$ python -q
>>> import numpy as np
>>> import numpy.linalg as la
>>> np.set_printoptions(precision=3, suppress=True, linewidth=100, sign=" ")
>>> m1 = np.load("a.npy")
>>> print(m1)
[[ 1 -1  1 -1  1 -1  1 -1]
 [ 1  1  1  1 -1 -1 -1 -1]
 [ 1 -1 -1  1 -1  1  1 -1]
 [ 1  1 -1 -1 -1 -1  1  1]]
>>> rng = np.random.default_rng(375)
>>> out = m1 + rng.integers(-2, 3, (4, 1)) @ rng.integers(-2, 3, (1, 8))
>>> print(out)
[[ 0 -1  0  0  1 -2  2 -3]
 [ 3  1  3 -1 -1  1 -3  3]
 [ 2 -1  0  0 -1  2  0  1]
 [ 3  1  1 -3 -1  1 -1  5]]
>>> print(la.matrix_rank(out - m1, tol=1e-8))
1
>>> print(out - m1)
[[-1  0 -1  1  0 -1  1 -2]
 [ 2  0  2 -2  0  2 -2  4]
 [ 1  0  1 -1  0  1 -1  2]
 [ 2  0  2 -2  0  2 -2  4]]
>>> cov = out.T @ out
>>> print(np.trace(cov), (out ** 2).sum())
118 118
>>> print((out @ out.T).shape)
(4, 4)
>>> print(np.round(la.eigvalsh(cov)[::-1], 3) + 0)
[ 95.328   8.      8.      6.672   0.      0.      0.      0.   ]
>>> print(la.svd(out, compute_uv=False) ** 2)
[ 95.328   8.      8.      6.672]
>>> print(cov)
[[ 22   4  12 -12  -8  10 -12  26]
 [  4   4   4  -4  -2   2  -6  10]
 [ 12   4  10  -6  -4   4 -10  14]
 [-12  -4  -6  10   4  -4   6 -18]
 [ -8  -2  -4   4   4  -6   6 -12]
 [ 10   2   4  -4  -6  10  -8  16]
 [-12  -6 -10   6   6  -8  14 -20]
 [ 26  10  14 -18 -12  16 -20  44]]
>>> print(cov @ cov)
[[ 1772   568  1028 -1084  -756   984 -1296  2636]
 [  568   208   344  -360  -248   320  -448   888]
 [ 1028   344   624  -624  -436   560  -780  1528]
 [-1084  -360  -624   688   460  -592   788 -1640]
 [ -756  -248  -436   460   332  -440   568 -1148]
 [  984   320   560  -592  -440   592  -744  1504]
 [-1296  -448  -780   788   568  -744  1012 -1980]
 [ 2636   888  1528 -1640 -1148  1504 -1980  4032]]
>>> print(la.matrix_power(cov, 3))
[[ 166576   55424   97144 -102728  -72096   94224 -124728  252376]
 [  55424   18624   32432  -34256  -24032   31392  -41744   84272]
 [  97144   32432   56872  -59864  -42024   54864  -72960  147160]
 [-102728  -34256  -59864   63528   44440  -58032   76864 -155816]
 [ -72096  -24032  -42024   44440   31280  -40944   54104 -109416]
 [  94224   31392   54864  -58032  -40944   53664  -70752  143088]
 [-124728  -41744  -72960   76864   54104  -70752   93896 -189360]
 [ 252376   84272  147160 -155816 -109416  143088 -189360  383176]]
>>> print(np.allclose(cov @ cov.T, cov.T @ cov))
True
>>> print(np.round(np.sort(np.abs(la.eigvals(cov))), 3) + 0)
[  0.      0.      0.      0.      6.672   8.      8.     95.328]
>>> print(round(float(la.det(cov)), 3))
-0.0
>>> print(np.allclose(cov, cov.T))
True
>>> print(np.round(np.abs(la.eigvals(cov)).max(), 3))
95.328
>>> cov = m1.T @ m1
>>> print(la.matrix_rank(cov))
4
>>> print((m1 @ m1.T).shape)
(4, 4)
>>> print(np.trace(cov), (m1 ** 2).sum())
32 32
>>> print(np.diag(cov))
[ 4  4  4  4  4  4  4  4]
>>> J = np.load("mat.npy")
>>> print(J)
[[ 1 -2  2 -2 -2  2  2  2  0 -2 -2]
 [ 1 -2  2 -2 -2  2  2  2  0 -2 -2]
 [ 3  0  4  0  0  4  4  4  2  0  0]
 [ 1 -2  2 -2 -2  2  2  2  0 -2 -2]
 [ 1 -2  2 -2 -2  2  2  2  0 -2 -2]
 [ 3  0  4  0  0  4  4  4  2  0  0]
 [ 1 -2  2 -2 -2  2  2  2  0 -2 -2]]
>>> out = J / np.sqrt((J ** 2).mean(axis=1, keepdims=True))
>>> print(out[4])
[ 0.545 -1.09   1.09  -1.09  -1.09   1.09   1.09   1.09   0.    -1.09  -1.09 ]
>>> print(la.matrix_rank(out) == la.matrix_rank(J))
True
>>> out = J[0, 0] * J[1:] - np.outer(J[1:, 0], J[0])
>>> print(out)
[[ 0  0  0  0  0  0  0  0  0  0  0]
 [ 0  6 -2  6  6 -2 -2 -2  2  6  6]
 [ 0  0  0  0  0  0  0  0  0  0  0]
 [ 0  0  0  0  0  0  0  0  0  0  0]
 [ 0  6 -2  6  6 -2 -2 -2  2  6  6]
 [ 0  0  0  0  0  0  0  0  0  0  0]]
>>> print(J[:, 0] / J[0, 0])
[ 1.  1.  3.  1.  1.  3.  1.]
>>> print(la.matrix_rank(out), la.matrix_rank(J))
1 2
>>> print(np.flatnonzero(~out.round(6).any(axis=1)))
[ 0  2  3  5]
>>> print(round(la.norm(out[3] - out[0]), 3))
0.0
>>> print(la.norm(out, axis=1))
[  0.     14.142   0.      0.     14.142   0.   ]
>>> print(np.round(la.norm(out) ** 2 / la.norm(out, 2) ** 2, 3))
1.0
>>> print(round(la.norm(out, "nuc"), 3))
20.0
>>> print(out[3] @ out[0])
0
>>> print(la.norm(out, axis=1).argmax())
1
>>> print(round(la.norm(out, 2), 3))
20.0
>>> print(np.round(la.norm(out[3], 1), 3), round(la.norm(out[3], np.inf), 3))
0.0 0.0
>>> print(np.round(la.norm(out, 1), 3), round(la.norm(out, np.inf), 3))
12.0 40.0
>>> left, sig, Vt = la.svd(J)
>>> print(sig.round(3) + 0)
[ 16.771   7.599   0.      0.      0.      0.      0.   ]
>>> out = left[:, :2] @ np.diag(sig[:2]) @ Vt[:2]
>>> print(round(float(np.abs(J - out).max()), 3))
0.0
>>> print(la.matrix_rank(J, rtol=0.05))
2
>>> print(la.matrix_rank(out))
2
>>> def softmax(z):
...     e = np.exp(z - z.max(axis=-1, keepdims=True))
...     return e / e.sum(axis=-1, keepdims=True)
... 
>>> print(softmax(J[3]))
[ 0.08   0.004  0.218  0.004  0.004  0.218  0.218  0.218  0.029  0.004  0.004]
>>> print(softmax(J[3] + 4))
[ 0.08   0.004  0.218  0.004  0.004  0.218  0.218  0.218  0.029  0.004  0.004]
>>> scores = J @ J.T / np.sqrt(11)
>>> print(np.round(softmax(scores), 3) + 0)
[[ 0.164  0.164  0.09   0.164  0.164  0.09   0.164]
 [ 0.164  0.164  0.09   0.164  0.164  0.09   0.164]
 [ 0.     0.     0.5    0.     0.     0.5    0.   ]
 [ 0.164  0.164  0.09   0.164  0.164  0.09   0.164]
 [ 0.164  0.164  0.09   0.164  0.164  0.09   0.164]
 [ 0.     0.     0.5    0.     0.     0.5    0.   ]
 [ 0.164  0.164  0.09   0.164  0.164  0.09   0.164]]
>>> print(softmax(scores)[3] @ J)
[ 1.359 -1.641  2.359 -1.641 -1.641  2.359  2.359  2.359  0.359 -1.641 -1.641]
>>> E = np.load("dump.npy")
>>> print(E)
[[  3.055   2.608   4.832]
 [ -0.024 -12.949  -1.173]
 [-14.95   -9.213  -2.345]
 [ -3.554  -1.96    4.249]
 [  0.733  -5.547  -5.161]
 [-11.315 -11.354  -2.602]
 [  3.289   6.542   7.383]
 [  7.446  -4.801  10.051]
 [  4.917   3.84    8.139]
 [-14.629   2.535   6.783]
 [ 15.667  12.775  -9.024]
 [  6.987   9.992 -15.628]
 [ 20.843  -2.974  -0.516]
 [ 11.94   18.139 -14.272]]
>>> W2 = E[[12, 8]].astype(float)
>>> for _ in range(6):
...     labels = la.norm(E[:, None] - W2, axis=-1).argmin(axis=1)
...     W2 = np.array([E[labels == j].mean(axis=0) for j in range(2)])
... 
>>> print(labels)
[ 1  1  1  1  1  1  1  1  1  1  0  0  0  0]
>>> print(np.bincount(labels))
[  4  10]
>>> print(np.abs(W2[1] - W2[0]).argmax())
0
>>> print(W2[1] - W2[0])
[-16.362 -12.513  12.876]
>>> Q, r_ = la.qr(E)
>>> print(r_)
[[-39.367 -17.007   8.419]
 [  0.     28.663  -8.299]
 [  0.      0.     27.191]]
>>> print(Q @ r_)
[[  3.055   2.608   4.832]
 [ -0.024 -12.949  -1.173]
 [-14.95   -9.213  -2.345]
 [ -3.554  -1.96    4.249]
 [  0.733  -5.547  -5.161]
 [-11.315 -11.354  -2.602]
 [  3.289   6.542   7.383]
 [  7.446  -4.801  10.051]
 [  4.917   3.84    8.139]
 [-14.629   2.535   6.783]
 [ 15.667  12.775  -9.024]
 [  6.987   9.992 -15.628]
 [ 20.843  -2.974  -0.516]
 [ 11.94   18.139 -14.272]]
>>> print(np.abs(np.diag(r_)))
[ 39.367  28.663  27.191]
>>> print(np.trace(Q @ Q.T))
3.0
>>> print(np.round(Q.T @ Q, 3) + 0)
[[ 1.  0.  0.]
 [ 0.  1.  0.]
 [ 0.  0.  1.]]
>>> P = E @ la.solve(E.T @ E, E.T)
>>> print(P @ E[:, 1])
[  2.608 -12.949  -9.213  -1.96   -5.547 -11.354   6.542  -4.801   3.84    2.535  12.775   9.992
  -2.974  18.139]
>>> print(la.matrix_rank(np.eye(14) - P))
11
